% python3 -q
>>> import numpy as np
>>> from numpy import linalg as LA
>>> np.set_printoptions(precision=2, suppress=True, linewidth=100, legacy="1.25")
>>> mat = np.load("a.npy")
>>> mat
array([[10,  0,  6,  0,  5, 16, 18, 10,  0],
       [13,  9, 14,  0, 35, 19,  0,  9, 24],
       [ 9,  2,  8,  0, 16, 15,  8,  8,  8],
       [ 0, 20,  0, 21,  0,  0,  0,  0,  0],
       [25,  0, 12,  0,  2, 31, 42, 22,  0],
       [ 0, 19,  0, 23,  0,  0,  0,  0,  0],
       [ 0, 25,  0, 29,  0,  0,  0,  0,  0],
       [ 0,  3,  0,  5,  0,  0,  1,  0,  0],
       [ 0, 13,  0, 13,  0,  0,  0,  0,  0],
       [ 8,  0,  4,  0,  0, 14, 19,  9,  0],
       [ 1,  3,  2,  0,  5,  7,  5,  3,  0],
       [ 0,  0,  0,  0,  0,  0, 16,  0,  0],
       [ 0,  0,  0,  0,  0,  4, 10,  2,  0],
       [ 0,  0,  0,  0,  0,  5, 13,  3,  0],
       [ 0,  0,  0,  0,  0,  0, 19,  1,  0],
       [ 0, 14,  0, 15,  0,  0,  0,  0,  0],
       [ 0, 19,  2, 13, 21,  0,  0,  0, 16],
       [ 0,  1,  0,  5,  0,  0,  3,  0,  0],
       [11,  8, 12,  0, 30, 17,  0,  8, 20],
       [ 0, 21,  0, 25,  0,  0,  0,  0,  0],
       [ 0,  0,  0,  0,  0,  5, 13,  3,  0],
       [ 0, 20,  0, 19,  2,  0,  0,  0,  2],
       [ 0,  0,  0,  1,  0,  0,  8,  0,  0],
       [ 0,  6,  0,  1,  4,  3,  0,  0,  0],
       [ 4, 17, 10,  7, 35, 10,  0,  2, 26],
       [10,  0,  6,  0,  5, 16, 18, 10,  0],
       [ 0, 27,  0, 27,  5,  0,  0,  0,  6],
       [ 0,  1,  0,  0,  0,  3,  7,  1,  0],
       [ 0, 17,  0, 21,  0,  0,  0,  0,  0],
       [ 0,  0,  0,  0,  0,  6,  9,  3,  0],
       [ 0,  6,  0,  9,  0,  0,  0,  0,  0],
       [ 7,  6,  8,  0, 20, 13,  2,  6, 12],
       [ 0, 11,  0,  7,  5,  0,  0,  0,  2],
       [ 0, 13,  0, 15,  0,  0,  0,  0,  0],
       [11,  0,  8,  0, 12, 17, 14, 10,  4],
       [21,  0, 14,  0, 19, 27, 23, 17,  8],
       [ 0, 17,  6,  9, 27,  5,  0,  0, 20],
       [ 0,  0,  0,  0,  0,  0, 13,  0,  0],
       [ 0, 19,  6, 11, 29,  4,  0,  0, 22]])
>>> x = np.array([0, -3, 3, 3, 3, 4, -1, -2, -4])
>>> h1 = np.maximum(mat @ x, 0)
>>> mat.T @ h1
array([ 9843,  4244,  7684,  2027, 13400, 14691, 10855,  8429,  7396])
>>> np.flatnonzero(h1 > 1e-9)
array([ 0,  1,  2,  3,  4,  5,  6,  7,  9, 10, 12, 13, 15, 17, 18, 19, 20, 23, 24, 25, 28, 29, 30,
       31, 33, 34, 35, 36, 38])
>>> np.maximum(mat @ (3 * x), 0)
array([177, 246, 210,   9, 240,  36,  36,  15,   0,  93,  87,   0,   6,   3,   0,   9,   0,  27,
       222,  36,   3,   0,   0,  27, 111, 177,   0,   0,  36,  27,  27, 168,   0,  18, 234, 354,
        45,   0,  27])
>>> feats = np.load("run6.npy")
>>> feats
array([[-5.78,  0.18,  6.45, -6.92,  3.94, -3.14,  6.58, -2.07,  1.03,  2.05],
       [-6.1 ,  0.1 ,  6.77, -7.31,  4.27, -3.36,  6.89, -1.94,  0.39,  2.43],
       [-5.63, -0.12,  7.58, -7.08,  4.52, -3.4 ,  6.85, -2.44,  0.95,  1.87],
       [-5.82, -0.06,  6.78, -6.61,  4.25, -2.96,  7.04, -1.85,  1.25,  1.36],
       [-6.41, -0.59,  7.34, -7.54,  3.76, -3.34,  6.8 , -2.41,  0.91,  1.91],
       [-5.94,  0.06,  6.89, -7.03,  4.26, -2.61,  7.28, -2.25,  1.06,  1.79],
       [ 2.42, -2.95, -6.49,  7.42,  0.68,  2.29, -7.72, -6.96, -8.08,  8.05],
       [ 2.71, -2.81, -6.72,  8.41,  0.98,  1.97, -8.11, -5.8 , -7.98,  8.03],
       [ 2.46, -2.98, -6.93,  7.95,  0.87,  1.06, -8.04, -6.01, -7.91,  8.08],
       [ 2.28, -3.21, -7.32,  8.17,  0.95,  1.83, -7.98, -5.88, -8.02,  8.63],
       [ 1.18, -2.92, -6.84,  8.15,  0.56,  1.44, -8.48, -6.05, -7.88,  8.21],
       [ 1.98, -2.5 , -7.01,  7.06,  1.15,  1.85, -7.71, -6.  , -7.82,  8.32],
       [-1.01,  0.01,  0.44,  8.01,  2.81, -4.07,  7.36,  0.46, -0.55,  3.51],
       [-1.55, -0.6 ,  0.5 ,  8.18,  2.96, -4.16,  8.67,  0.09, -1.39,  4.08],
       [-0.79, -0.07,  0.04,  7.76,  3.17, -3.71,  8.02,  0.06, -1.  ,  4.09],
       [-0.92,  0.14,  0.25,  8.15,  2.7 , -3.87,  7.72, -0.29, -0.66,  3.67],
       [-1.21, -0.18,  0.32,  7.84,  3.11, -4.3 ,  8.07,  0.33, -0.77,  3.87],
       [-0.84, -0.2 ,  0.24,  7.52,  2.54, -3.73,  7.61,  0.  , -1.13,  4.28]])
>>> rng = np.random.default_rng(446196)
>>> z = rng.permutation(10)
>>> M2 = feats[:, z] * rng.choice([-1, 1], 10)
>>> print(M2)
[[ 2.05  1.03 -3.94 -6.58 -2.07  3.14 -6.45 -6.92  5.78  0.18]
 [ 2.43  0.39 -4.27 -6.89 -1.94  3.36 -6.77 -7.31  6.1   0.1 ]
 [ 1.87  0.95 -4.52 -6.85 -2.44  3.4  -7.58 -7.08  5.63 -0.12]
 [ 1.36  1.25 -4.25 -7.04 -1.85  2.96 -6.78 -6.61  5.82 -0.06]
 [ 1.91  0.91 -3.76 -6.8  -2.41  3.34 -7.34 -7.54  6.41 -0.59]
 [ 1.79  1.06 -4.26 -7.28 -2.25  2.61 -6.89 -7.03  5.94  0.06]
 [ 8.05 -8.08 -0.68  7.72 -6.96 -2.29  6.49  7.42 -2.42 -2.95]
 [ 8.03 -7.98 -0.98  8.11 -5.8  -1.97  6.72  8.41 -2.71 -2.81]
 [ 8.08 -7.91 -0.87  8.04 -6.01 -1.06  6.93  7.95 -2.46 -2.98]
 [ 8.63 -8.02 -0.95  7.98 -5.88 -1.83  7.32  8.17 -2.28 -3.21]
 [ 8.21 -7.88 -0.56  8.48 -6.05 -1.44  6.84  8.15 -1.18 -2.92]
 [ 8.32 -7.82 -1.15  7.71 -6.   -1.85  7.01  7.06 -1.98 -2.5 ]
 [ 3.51 -0.55 -2.81 -7.36  0.46  4.07 -0.44  8.01  1.01  0.01]
 [ 4.08 -1.39 -2.96 -8.67  0.09  4.16 -0.5   8.18  1.55 -0.6 ]
 [ 4.09 -1.   -3.17 -8.02  0.06  3.71 -0.04  7.76  0.79 -0.07]
 [ 3.67 -0.66 -2.7  -7.72 -0.29  3.87 -0.25  8.15  0.92  0.14]
 [ 3.87 -0.77 -3.11 -8.07  0.33  4.3  -0.32  7.84  1.21 -0.18]
 [ 4.28 -1.13 -2.54 -7.61  0.    3.73 -0.24  7.52  0.84 -0.2 ]]
>>> left, _, VT = LA.svd(feats.T @ M2)
>>> np.round(left @ VT, 2) + 0
array([[ 0.,  0.,  0.,  0.,  0.,  0.,  0.,  0., -1.,  0.],
       [ 0.,  0.,  0.,  0.,  0.,  0.,  0.,  0.,  0.,  1.],
       [ 0.,  0.,  0.,  0.,  0.,  0., -1.,  0.,  0.,  0.],
       [ 0.,  0.,  0.,  0.,  0.,  0.,  0.,  1.,  0.,  0.],
       [ 0.,  0., -1.,  0.,  0.,  0.,  0.,  0.,  0.,  0.],
       [ 0.,  0.,  0.,  0.,  0., -1.,  0.,  0.,  0.,  0.],
       [ 0.,  0.,  0., -1.,  0.,  0.,  0.,  0.,  0.,  0.],
       [ 0.,  0.,  0.,  0.,  1.,  0.,  0.,  0.,  0.,  0.],
       [ 0.,  1.,  0.,  0.,  0.,  0.,  0.,  0.,  0.,  0.],
       [ 1.,  0.,  0.,  0.,  0.,  0.,  0.,  0.,  0.,  0.]])
